$ ipython --no-banner

In [1]: import numpy as np

In [2]: np.set_printoptions(precision=2, suppress=True, linewidth=160)

In [3]: J = np.diag(np.array([8, 7, 6, -6, 3, 9, 8, -3, 4, -5, -3, -2, -7, 9, -7])) + 5 * np.eye(15, k=1) + 5 * np.eye(15, k=-1)

In [4]: print(J)
[[ 8.  5.  0.  0.  0.  0.  0.  0.  0.  0.  0.  0.  0.  0.  0.]
 [ 5.  7.  5.  0.  0.  0.  0.  0.  0.  0.  0.  0.  0.  0.  0.]
 [ 0.  5.  6.  5.  0.  0.  0.  0.  0.  0.  0.  0.  0.  0.  0.]
 [ 0.  0.  5. -6.  5.  0.  0.  0.  0.  0.  0.  0.  0.  0.  0.]
 [ 0.  0.  0.  5.  3.  5.  0.  0.  0.  0.  0.  0.  0.  0.  0.]
 [ 0.  0.  0.  0.  5.  9.  5.  0.  0.  0.  0.  0.  0.  0.  0.]
 [ 0.  0.  0.  0.  0.  5.  8.  5.  0.  0.  0.  0.  0.  0.  0.]
 [ 0.  0.  0.  0.  0.  0.  5. -3.  5.  0.  0.  0.  0.  0.  0.]
 [ 0.  0.  0.  0.  0.  0.  0.  5.  4.  5.  0.  0.  0.  0.  0.]
 [ 0.  0.  0.  0.  0.  0.  0.  0.  5. -5.  5.  0.  0.  0.  0.]
 [ 0.  0.  0.  0.  0.  0.  0.  0.  0.  5. -3.  5.  0.  0.  0.]
 [ 0.  0.  0.  0.  0.  0.  0.  0.  0.  0.  5. -2.  5.  0.  0.]
 [ 0.  0.  0.  0.  0.  0.  0.  0.  0.  0.  0.  5. -7.  5.  0.]
 [ 0.  0.  0.  0.  0.  0.  0.  0.  0.  0.  0.  0.  5.  9.  5.]
 [ 0.  0.  0.  0.  0.  0.  0.  0.  0.  0.  0.  0.  0.  5. -7.]]

In [5]: evals, vecs = np.linalg.eigh(J)

In [6]: x = np.array([1, 3, 0, -2, 0, 1, 0, -1, -2, 0, 3, 2, 2, 2, -2])

In [7]: print(round(float(x @ J @ x / (x @ x)), 2), np.round(evals[0], 2), round(float(evals[-1]), 2))
3.64 -12.64 15.5
